In [1]: import numpy as np

In [2]: from numpy import linalg as LA

In [3]: np.set_printoptions(precision=2, suppress=True, linewidth=200)

In [4]: def rd(a):
   ...:     return np.round(a, 2) + 0
   ...: 

In [5]: rng = np.random.default_rng(131094)

In [6]: X = (rng.random((4, 4)) < 0.3) + np.eye(4)

In [7]: X /= X.sum(axis=1, keepdims=True)

In [8]: rd(X)
Out[8]: 
array([[0.5 , 0.  , 0.5 , 0.  ],
       [0.  , 0.67, 0.33, 0.  ],
       [0.  , 0.  , 1.  , 0.  ],
       [0.  , 0.  , 0.  , 1.  ]])

In [9]: r0 = np.array([4, 4, 5, 1])

In [10]: M2 = X + np.outer(r0, np.eye(4)[0])

In [11]: rd(M2)
Out[11]: 
array([[4.5 , 0.  , 0.5 , 0.  ],
       [4.  , 0.67, 0.33, 0.  ],
       [5.  , 0.  , 1.  , 0.  ],
       [1.  , 0.  , 0.  , 1.  ]])

In [12]: rd(LA.det(M2) / LA.det(X)), rd(1 + LA.solve(X, r0)[0])
Out[12]: (np.float64(4.0), np.float64(4.0))

In [13]: LA.matrix_rank(LA.inv(M2) - LA.inv(X), tol=1e-8)
Out[13]: np.int64(1)

In [14]: evals, V = LA.eig(X)

In [15]: rd(evals)
Out[15]: array([0.5 , 0.67, 1.  , 1.  ])

In [16]: rd(np.sort(LA.eigvals(X @ X)))
Out[16]: array([0.25, 0.44, 1.  , 1.  ])

In [17]: rd(np.prod(evals))
Out[17]: np.float64(0.33)

In [18]: rd(np.sort(LA.eigvals(LA.inv(X))))
Out[18]: array([1. , 1. , 1.5, 2. ])

In [19]: (X != 0).astype(int)
Out[19]: 
array([[1, 0, 1, 0],
       [0, 1, 1, 0],
       [0, 0, 1, 0],
       [0, 0, 0, 1]])

In [20]: rd(LA.det(X))
Out[20]: np.float64(0.33)

In [21]: (LA.matrix_power((X != 0) + (X.T != 0) + np.eye(4), 4) > 0).astype(int)
Out[21]: 
array([[1, 1, 1, 0],
       [1, 1, 1, 0],
       [1, 1, 1, 0],
       [0, 0, 0, 1]])

In [22]: rd(X.reshape(-1, 2))
Out[22]: 
array([[0.5 , 0.  ],
       [0.5 , 0.  ],
       [0.  , 0.67],
       [0.33, 0.  ],
       [0.  , 0.  ],
       [1.  , 0.  ],
       [0.  , 0.  ],
       [0.  , 1.  ]])

In [23]: rd(X.reshape(2, -1))
Out[23]: 
array([[0.5 , 0.  , 0.5 , 0.  , 0.  , 0.67, 0.33, 0.  ],
       [0.  , 0.  , 1.  , 0.  , 0.  , 0.  , 0.  , 1.  ]])

In [24]: t3 = X.reshape(4, 2, -1)

In [25]: t3.shape
Out[25]: (4, 2, 2)

In [26]: rd(t3.sum(axis=1))
Out[26]: 
array([[1.  , 0.  ],
       [0.33, 0.67],
       [1.  , 0.  ],
       [0.  , 1.  ]])

In [27]: hat = np.triu(np.array([[-3, 4, 3, -4], [4, 1, 4, -4], [-3, 2, 2, -1], [2, -5, 3, -1]]), 1) + np.eye(4)

In [28]: M2 = hat @ X @ LA.inv(hat)

In [29]: rd(np.trace(M2)), rd(np.trace(X))
Out[29]: (np.float64(3.17), np.float64(3.17))

In [30]: LA.matrix_rank(M2)
Out[30]: np.int64(4)

In [31]: rd(LA.det(M2))
Out[31]: np.float64(0.33)

In [32]: mat = np.load("layer3.npy")

In [33]: mat
Out[33]: 
array([[-5, -9, -1],
       [-6,  9, -6],
       [ 4, -5, -9],
       [ 4, -5, -9]])

In [34]: hat = mat @ LA.solve(mat.T @ mat, mat.T)

In [35]: np.trace(hat)
Out[35]: np.float64(3.0)

In [36]: rd(hat)
Out[36]: 
array([[1. , 0. , 0. , 0. ],
       [0. , 1. , 0. , 0. ],
       [0. , 0. , 0.5, 0.5],
       [0. , 0. , 0.5, 0.5]])

In [37]: E = np.load("arr.npy")

In [38]: E
Out[38]: 
array([[0, 0, 0, 0, 0],
       [0, 0, 0, 0, 1],
       [0, 3, 0, 0, 0],
       [0, 0, 0, 0, 0],
       [0, 0, 0, 1, 0]])

In [39]: LA.lstsq(E[:-1].T, E[-1])[2]
Out[39]: np.int32(2)

In [40]: rd(E @ LA.pinv(E) @ E)
Out[40]: 
array([[0., 0., 0., 0., 0.],
       [0., 0., 0., 0., 1.],
       [0., 3., 0., 0., 0.],
       [0., 0., 0., 0., 0.],
       [0., 0., 0., 1., 0.]])

In [41]: np.allclose(E @ E.T, E.T @ E)
Out[41]: False

In [42]: rd(LA.det(E))
Out[42]: np.float64(0.0)

In [43]: np.trace(E)
Out[43]: np.int64(0)

In [44]: rd(np.sort(np.abs(LA.eigvals(E))))
Out[44]: array([0., 0., 0., 0., 0.])

In [45]: E @ E
Out[45]: 
array([[0, 0, 0, 0, 0],
       [0, 0, 0, 1, 0],
       [0, 0, 0, 0, 3],
       [0, 0, 0, 0, 0],
       [0, 0, 0, 0, 0]])

In [46]: (E + E.T) / 2
Out[46]: 
array([[0. , 0. , 0. , 0. , 0. ],
       [0. , 0. , 1.5, 0. , 0.5],
       [0. , 1.5, 0. , 0. , 0. ],
       [0. , 0. , 0. , 0. , 0.5],
       [0. , 0.5, 0. , 0.5, 0. ]])

In [47]: np.allclose(E, E.T)
Out[47]: False

In [48]: (E - E.T) / 2
Out[48]: 
array([[ 0. ,  0. ,  0. ,  0. ,  0. ],
       [ 0. ,  0. , -1.5,  0. ,  0.5],
       [ 0. ,  1.5,  0. ,  0. ,  0. ],
       [ 0. ,  0. ,  0. ,  0. , -0.5],
       [ 0. , -0.5,  0. ,  0.5,  0. ]])

In [49]: LA.determinant(E)
Traceback (most recent call last):
  Cell In[49], line 1
    LA.determinant(E)
AttributeError: module 'numpy.linalg' has no attribute 'determinant'


In [50]: E[:, 3] @ E[:, 1]
Out[50]: np.int64(0)

In [51]: rd(LA.pinv(E))
Out[51]: 
array([[0.  , 0.  , 0.  , 0.  , 0.  ],
       [0.  , 0.  , 0.33, 0.  , 0.  ],
       [0.  , 0.  , 0.  , 0.  , 0.  ],
       [0.  , 0.  , 0.  , 0.  , 1.  ],
       [0.  , 1.  , 0.  , 0.  , 0.  ]])

In [52]: rd(LA.svd(E, compute_uv=False))
Out[52]: array([3., 1., 1., 0., 0.])

In [53]: M2 = np.array([[-5, 3, -3], [1, 4, -1], [5, 2, 3], [0, 4, -2], [-4, 3, 0]])

In [54]: np.einsum("ij->j", E)
Out[54]: array([0, 3, 0, 1, 1])

In [55]: LA.matrix_rank(E @ M2)
Out[55]: np.int64(3)

In [56]: np.einsum("ik,kj->ij", E, M2)
Out[56]: 
array([[ 0,  0,  0],
       [-4,  3,  0],
       [ 3, 12, -3],
       [ 0,  0,  0],
       [ 0,  4, -2]])

In [57]: M2.T @ E.T
Out[57]: 
array([[ 0, -4,  3,  0,  0],
       [ 0,  3, 12,  0,  4],
       [ 0,  0, -3,  0, -2]])
